% ipython --no-banner

In [1]: import numpy as np

In [2]: import numpy.linalg as la

In [3]: np.set_printoptions(precision=1, suppress=True, linewidth=160, sign=" ")

In [4]: tidy = lambda a: np.round(a, 1) + 0

In [5]: A2 = np.array([[2, 1, 1, 1], [-1, -1, 0, -3], [3, 1, -2, -2]])

In [6]: X = A2.T @ A2

In [7]: print(X)
[[14  6 -4 -1]
 [ 6  3 -1  2]
 [-4 -1  5  5]
 [-1  2  5 14]]

In [8]: # null space of dimension 1

In [9]: Uu, s, vt = la.svd(X)

In [10]: V = vt[:(s > 1e-8).sum()]

In [11]: rng = np.random.default_rng(10)

In [12]: x = X[2] + 2 * X[1] + rng.integers(2) * np.eye(4)[2]

In [13]: print(x)
[ 8.  5.  4.  9.]

In [14]: print(np.allclose(V.T @ V @ x, x))
False

In [15]: print(la.matrix_rank(np.vstack([X, x])))
4

In [16]: print(tidy(V.T @ V))
[[ 0.8  0.4  0.  -0.1]
 [ 0.4  0.2  0.   0.2]
 [ 0.   0.   1.   0. ]
 [-0.1  0.2  0.   1. ]]

In [17]: feats = np.array([[-2, -5, -1], [-1, -4, 0], [-1, -4, 0], [-1, -4, 0], [-1, -4, 0]])

In [18]: A2 = np.array([[-1, -1, -8], [2, 3, 8]])

In [19]: basis = np.kron(A2, feats)

In [20]: print(tidy(la.norm(basis, 2)), tidy(la.norm(A2, 2) * la.norm(feats, 2)))
116.8 116.8

In [21]: print(la.lstsq(feats[:-1].T, feats[-1])[2])
2

In [22]: Uu, s, vt = la.svd(feats)

In [23]: print(np.argmax(s[:-1] / (s[1:] + 1e-6)) + 1)
2

In [24]: print(tidy(s))
[ 9.8  1.   0. ]

In [25]: A2 = Uu[:, :2] @ np.diag(s[:2]) @ vt[:2]

In [26]: print(tidy(A2))
[[-2. -5. -1.]
 [-1. -4.  0.]
 [-1. -4.  0.]
 [-1. -4.  0.]
 [-1. -4.  0.]]

In [27]: print(tidy(la.norm(feats - A2) / la.norm(feats)))
0.0

In [28]: C2 = feats.T @ feats

In [29]: print(tidy(la.eigvalsh(C2)[::-1]))
[ 96.9   1.1   0. ]

In [30]: print(C2)
[[  8  26   2]
 [ 26  89   5]
 [  2   5   1]]

In [31]: print(np.diag(C2))
[  8  89   1]

In [32]: print(np.trace(C2), (feats ** 2).sum())
98 98

In [33]: print(tidy(la.svd(feats, compute_uv=False) ** 2))
[ 96.9   1.1   0. ]

In [34]: r0 = np.array([2, -3, 2])

In [35]: print(np.cross(feats[4, :3], feats[0, :3]))
[ 4 -1 -3]

In [36]: print(np.convolve(feats[4], r0))
[-2 -5 10 -8  0]

In [37]: print(np.polyval(r0, feats[4]))
[  7  46   2]

In [38]: print(np.array([np.convolve(row, r0, "same") for row in feats]))
[[-4  9 -7]
 [-5 10 -8]
 [-5 10 -8]
 [-5 10 -8]
 [-5 10 -8]]

In [39]: J = np.load("test15.npy")

In [40]: print(J)
[[-0.7  0.6 -0.7]
 [ 0.4 -0.3  0.2]
 [-0.7  0.5 -0.5]
 [-1.3  1.1 -1. ]
 [ 0.7 -1.1  0.9]
 [-1.1  1.2 -1.3]
 [ 0.5 -0.7  0.6]
 [-0.3  0.3 -0.4]
 [-1.2  1.3 -1.3]
 [ 2.2 -2.   2.1]
 [ 1.6 -1.3  1.6]
 [-0.8  0.9 -1. ]
 [ 1.3 -1.2  1.3]
 [-0.9  1.  -0.8]]

In [41]: print(np.unique(X.round(6), axis=0).shape)
(4, 4)

In [42]: print(np.abs(np.diag(la.qr(X)[1])) > 1e-9)
[ True  True  True False]

In [43]: C2 = J.T @ J

In [44]: print(tidy(np.diag(C2)))
[ 16.8  15.8  16.8]

In [45]: print(la.matrix_rank(C2))
3

In [46]: print(tidy(la.svd(J, compute_uv=False) ** 2))
[ 49.1   0.2   0.1]

In [47]: print(tidy(C2))
[[ 16.8 -16.1  16.7]
 [-16.1  15.8 -16.2]
 [ 16.7 -16.2  16.8]]

In [48]: print(np.allclose(C2, C2.T))
True
